% ipython --no-banner

In [1]: import numpy as np

In [2]: np.set_printoptions(precision=2, suppress=True, linewidth=160, sign=" ")

In [3]: J = np.loadtxt("layer12.csv", delimiter=",")

In [4]: print(J)
[[ 0.  5.  0. -2. -2.]
 [-5.  0.  3.  3. -3.]
 [ 0. -3.  0. -3.  3.]
 [ 2. -3.  3.  0. -1.]
 [ 2.  3. -3.  1.  0.]]

In [5]: proj = np.triu(np.array([[-3, 2, -1, 1, -3],
   ...:     [0, 3, -1, 2, -1],
   ...:     [-2, -3, 3, 3, 3],
   ...:     [-1, -2, -1, -1, -2],
   ...:     [1, 1, -3, -3, 1]]), 1) + np.eye(5)

In [6]: out = proj @ J @ np.linalg.inv(proj)

In [7]: print(out)
[[ -14.   24.   28. -114. -342.]
 [  -3.    0.    9.  -19.  -82.]
 [  12.  -27.  -15.   87.  228.]
 [  -2.   -5.    2.    4.  -10.]
 [   2.   -1.   -2.    7.   25.]]

In [8]: print(round(float(np.linalg.det(out)), 2))
-0.0

In [9]: print(np.linalg.cond(J) > 100)
True

In [10]: print(round(np.linalg.norm(J, 2) / np.linalg.norm(J), 2))
0.64

In [11]: print([round(float(x), 2) for x in np.linalg.svd(J, compute_uv=False)[:3]])
[7.99, 7.99, 3.88]

In [12]: print(round(float(np.linalg.norm(J[0] - J[1])), 2))
9.22

In [13]: print(np.round(np.linalg.norm(J, 1), 2), round(float(np.linalg.norm(J, np.inf)), 2))
14.0 14.0

In [14]: print(J[0] @ J[1])
0.0

In [15]: print(round(np.linalg.norm(J, 2), 2))
7.99

In [16]: W0 = np.load("run4.npy")

In [17]: print(W0)
[[ 0  0 -3  0  0]
 [ 0  0  0  0  0]
 [ 1  0  0  0  0]
 [ 0  3  0  0  0]
 [ 0  0  0  0  0]]

In [18]: print(np.linalg.pinv(W0))
[[ 0.    0.    1.    0.    0.  ]
 [ 0.    0.    0.    0.33  0.  ]
 [-0.33  0.    0.    0.    0.  ]
 [ 0.    0.    0.    0.    0.  ]
 [ 0.    0.    0.    0.    0.  ]]

In [19]: print(W0.T @ W0)
[[ 1  0  0  0  0]
 [ 0  9  0  0  0]
 [ 0  0  9  0  0]
 [ 0  0  0  0  0]
 [ 0  0  0  0  0]]

In [20]: print(np.linalg.norm(W0, axis=0))
[ 1.  3.  3.  0.  0.]

In [21]: print(np.linalg.svd(W0, compute_uv=False))
[ 3.  3.  1.  0.  0.]

In [22]: print(round(np.linalg.norm(W0, 2) / np.linalg.norm(W0), 2))
0.69

In [23]: print(np.argsort(-np.linalg.norm(W0, axis=0).round(6), kind="stable")[:3])
[ 1  2  0]

In [24]: X = np.load("sample12.npy")

In [25]: print(X)
[[-25.71 -15.68  -5.28]
 [-21.19 -12.67  -4.72]
 [-18.27 -10.78  -4.34]
 [ -3.9   -2.46  -1.71]
 [ -1.63  -1.43  -0.93]
 [ -0.97  -1.1   -0.6 ]
 [  1.45   3.15   0.25]
 [  1.57   3.38   0.25]
 [  2.99   6.13   0.22]
 [ 24.86  39.39  -1.12]]

In [26]: x0 = np.array([1, 1, 0])

In [27]: a = np.maximum(X @ x0, 0)

In [28]: print(np.flatnonzero(a > 1e-9))
[ 6  7  8  9]

In [29]: print(X * (a > 1e-9)[:, None])
[[-0.   -0.   -0.  ]
 [-0.   -0.   -0.  ]
 [-0.   -0.   -0.  ]
 [-0.   -0.   -0.  ]
 [-0.   -0.   -0.  ]
 [-0.   -0.   -0.  ]
 [ 1.45  3.15  0.25]
 [ 1.57  3.38  0.25]
 [ 2.99  6.13  0.22]
 [24.86 39.39 -1.12]]

In [30]: print(np.tanh(X @ x0))
[-1.   -1.   -1.   -1.   -1.   -0.97  1.    1.    1.    1.  ]

In [31]: print(np.maximum(X @ (3 * x0), 0))
[   0.      0.      0.      0.      0.      0.     13.8    14.85   27.36  192.75]

In [32]: cen = X - X.mean(axis=0)

In [33]: U, sv, Vt = np.linalg.svd(cen, full_matrices=False)

In [34]: print(np.round(sv ** 2 / (sv ** 2).sum(), 2) + 0)
[ 0.97  0.03  0.  ]

In [35]: print(np.round(cen.mean(axis=0), 2) + 0)
[ 0.  0.  0.]

In [36]: print(Vt[0] * np.sign(Vt[0, np.abs(Vt[0]).argmax()]))
[ 0.69  0.72  0.07]

In [37]: print(np.abs(Vt[-1]))
[ 0.34  0.23  0.91]

In [38]: print(np.linalg.matrix_rank(cen))
3

In [39]: cen = X - X.mean(axis=0)

In [40]: V = np.linalg.svd(cen)[2][:2]

In [41]: out = cen - cen @ V.T @ V

In [42]: print(np.round(np.cov(cen @ V.T, rowvar=False), 2) + 0)
[[ 441.72    0.  ]
 [   0.     14.25]]

In [43]: print(round(float(np.linalg.norm(out) / np.linalg.norm(cen)), 2))
0.02

In [44]: print(np.linalg.norm(out, axis=1).round(6).argmax())
3

In [45]: Q, V = np.linalg.qr(X[:, :2])[0], np.linalg.qr(X[:, 2:])[0]

In [46]: sv = np.linalg.svd(Q.T @ V, compute_uv=False)

In [47]: print(np.degrees(np.arccos(sv.clip(0, 1))))
[ 11.15]

In [48]: print(sv)
[ 0.98]

In [49]: G = np.cov(X, rowvar=False)

In [50]: print(X.std(axis=0))
[ 13.88  14.62   2.06]

In [51]: print(np.median(X, axis=0))
[-1.3  -1.27 -1.03]

In [52]: print(np.argwhere(np.triu(np.abs(np.corrcoef(X.T)) > 0.8, 1)))
[[ 0  1]]

In [53]: mat = np.loadtxt("m.csv", delimiter=",")

In [54]: print(mat)
[[-3.  0.  2.  0.]
 [ 0. -1.  0.  0.]
 [-4.  0.  3.  0.]
 [-4.  0.  4. -1.]]

In [55]: Q, Rm = np.linalg.qr(mat)

In [56]: print(Q.shape, Rm.shape)
(4, 4) (4, 4)

In [57]: print(Rm)
[[ 6.4   0.   -5.31  0.62]
 [ 0.   -1.    0.    0.  ]
 [ 0.    0.    0.9  -0.76]
 [ 0.    0.    0.    0.17]]

In [58]: print(np.trace(Q @ Q.T))
4.0

In [59]: print(np.allclose(Rm.T @ Rm, mat.T @ mat))
True

In [60]: print(np.abs(np.diag(Rm)))
[ 6.4   1.    0.9   0.17]

In [61]: print(np.round(Q.T @ Q, 2) + 0)
[[ 1.  0.  0.  0.]
 [ 0.  1.  0.  0.]
 [ 0.  0.  1.  0.]
 [ 0.  0.  0.  1.]]

In [62]: proj = np.triu(np.array([[0, 0, 0, 2], [2, 1, 1, 0], [2, 2, -2, 0], [1, 0, -2, 2]]), 1) + np.eye(4)

In [63]: out = proj @ mat @ np.linalg.inv(proj)

In [64]: print(np.round(np.poly(out), 2) + 0)
[ 1.  2.  0. -2. -1.]

In [65]: f = np.array([1, 1, -2, -1])

In [66]: F = np.array([np.roll(f, i) for i in range(4)])

In [67]: print(F)
[[ 1  1 -2 -1]
 [-1  1  1 -2]
 [-2 -1  1  1]
 [ 1 -2 -1  1]]

In [68]: x0 = np.array([3, 2, 3, 1])

In [69]: y = F @ x0

In [70]: print(y)
[-2  0 -4 -3]

In [71]: print(np.round(np.linalg.solve(F.T, F[1]), 2) + 0)
[ 0.  1.  0.  0.]

In [72]: print(np.linalg.solve(F, y + F[:, 2]))
[ 3.  2.  4.  1.]

In [73]: print(np.linalg.solve(F, y))
[ 3.  2.  3.  1.]

In [74]: print((F @ F)[0])
[ 3  6 -2 -6]

In [75]: print(F @ np.ones(4))
[-1. -1. -1. -1.]

In [76]: print(F @ (-1.0) ** np.arange(4))
[-1.  1. -1.  1.]

In [77]: print(np.allclose(F @ F.T, F.T @ F))
True

In [78]: print(np.fft.fft(F[0]))
[-1.+0.j  3.-2.j -1.+0.j  3.+2.j]

In [79]: Q = F.astype(float).copy()

In [80]: for j in range(4):
    ...:     Q[:, j] -= Q[:, :j] @ (Q[:, :j].T @ Q[:, j])
    ...:     Q[:, j] /= np.linalg.norm(Q[:, j])
    ...: 

In [81]: print(np.round(Q.T @ Q, 2) + 0)
[[ 1.  0.  0.  0.]
 [ 0.  1.  0.  0.]
 [ 0.  0.  1.  0.]
 [ 0.  0.  0.  1.]]

In [82]: Q, Rm = np.linalg.qr(F)

In [83]: print(np.abs(np.diag(Rm)))
[ 2.65  2.65  1.36  1.36]

In [84]: print(Q @ Rm)
[[ 1.  1. -2. -1.]
 [-1.  1.  1. -2.]
 [-2. -1.  1.  1.]
 [ 1. -2. -1.  1.]]

In [85]: print(Rm.round(2) + 0)
[[-2.65  0.    2.27  0.  ]
 [ 0.   -2.65  0.    2.27]
 [ 0.    0.    1.36  0.  ]
 [ 0.    0.    0.   -1.36]]

In [86]: print(Q.shape, Rm.shape)
(4, 4) (4, 4)

In [87]: print(np.allclose(Rm.T @ Rm, F.T @ F))
True

In [88]: print(Q)
[[-0.38 -0.38 -0.84  0.1 ]
 [ 0.38 -0.38  0.1   0.84]
 [ 0.76  0.38 -0.52 -0.1 ]
 [-0.38  0.76 -0.1   0.52]]

In [89]: print(np.round(np.trace(Q @ Q.T), 2))
4.0

In [90]: out = np.linalg.inv(F)

In [91]: print(np.round(F @ out, 2) + 0)
[[ 1.  0.  0.  0.]
 [ 0.  1.  0.  0.]
 [ 0.  0.  1.  0.]
 [ 0.  0.  0.  1.]]

In [92]: print((np.abs(out) > 1e-9).astype(int))
[[ 1  1  1  1]
 [ 1  1  1  1]
 [ 1  1  1  1]
 [ 1  1  1  1]]

In [93]: print(round(float(np.linalg.cond(F)), 2))
3.61

In [94]: print(np.linalg.det(F) * out)
[[-5. -1. -8.  1.]
 [ 1. -5. -1. -8.]
 [-8.  1. -5. -1.]
 [-1. -8.  1. -5.]]

In [95]: m1 = np.array([[3, 0, 1], [0, 3, 0], [1, 0, 3]])

In [96]: proj = np.triu(np.array([[0, -2, -1], [-2, -1, -2], [2, 1, -2]]), 1) + np.eye(3)

In [97]: out = proj @ m1 @ np.linalg.inv(proj)

In [98]: print(proj @ m1 - m1 @ proj)
[[-1.  0.  0.]
 [-2.  0.  0.]
 [ 0.  2.  1.]]

In [99]: print(np.trace(out), np.trace(m1))
9.0 9

In [100]: print(np.linalg.matrix_rank(out))
3

In [101]: feats = np.array([[3, 3, -3], [-1, 8, 1]])

In [102]: print(feats)
[[ 3  3 -3]
 [-1  8  1]]

In [103]: f = np.array([0, 0])

In [104]: print(np.cross(feats[0, :3], feats[1, :3]))
[ 27   0  27]

In [105]: print(np.polyval(f, feats[0]))
[ 0  0  0]

In [106]: print(np.array([np.convolve(row, f, "same") for row in feats]))
[[ 0  0  0]
 [ 0  0  0]]

In [107]: G = feats.T @ feats

In [108]: print(G)
[[ 10   1 -10]
 [  1  73  -1]
 [-10  -1  10]]

In [109]: print(np.trace(G), (feats ** 2).sum())
93 93

In [110]: print(np.round(np.linalg.eigvalsh(G)[::-1], 2) + 0)
[ 73.04  19.96   0.  ]

In [111]: print(np.allclose(G, G.T))
True

In [112]: vals, V = np.linalg.eigh(G)

In [113]: x0 = np.array([2, 7, 1])

In [114]: print((np.sign(V[:, -1].round(6)) == np.sign(V[0, -1].round(6))).astype(int))
[ 1  1  0]

In [115]: print(np.linalg.eigvalsh(G[1:, 1:]))
[  9.98  73.02]

In [116]: M = np.load("case17.npy")

In [117]: print(M)
[[ 1.  0.  0.  0.]
 [ 0.  0.  0. -1.]
 [ 0.  0.  1.  0.]
 [ 0.  1.  0.  0.]]

In [118]: # keeps lengths

In [119]: print((np.linalg.matrix_power((M != 0) + (M.T != 0) + np.eye(4), 4) > 0).astype(int))
[[ 1  0  0  0]
 [ 0  1  0  1]
 [ 0  0  1  0]
 [ 0  1  0  1]]

In [120]: print(M @ M)
[[ 1.  0.  0.  0.]
 [ 0. -1.  0.  0.]
 [ 0.  0.  1.  0.]
 [ 0.  0.  0. -1.]]

In [121]: Q, Rm = np.linalg.qr(M)

In [122]: print(np.trace(Q @ Q.T))
4.0

In [123]: print(abs(Rm[0, 0]), round(np.linalg.norm(M[:, 0]), 2))
1.0 1.0

In [124]: print(Q @ Rm)
[[ 1.  0.  0.  0.]
 [ 0.  0.  0. -1.]
 [ 0.  0.  1.  0.]
 [ 0.  1.  0.  0.]]

In [125]: print(Q)
[[ 1.  0.  0.  0.]
 [-0.  0.  0. -1.]
 [-0. -0.  1.  0.]
 [-0. -1. -0.  0.]]
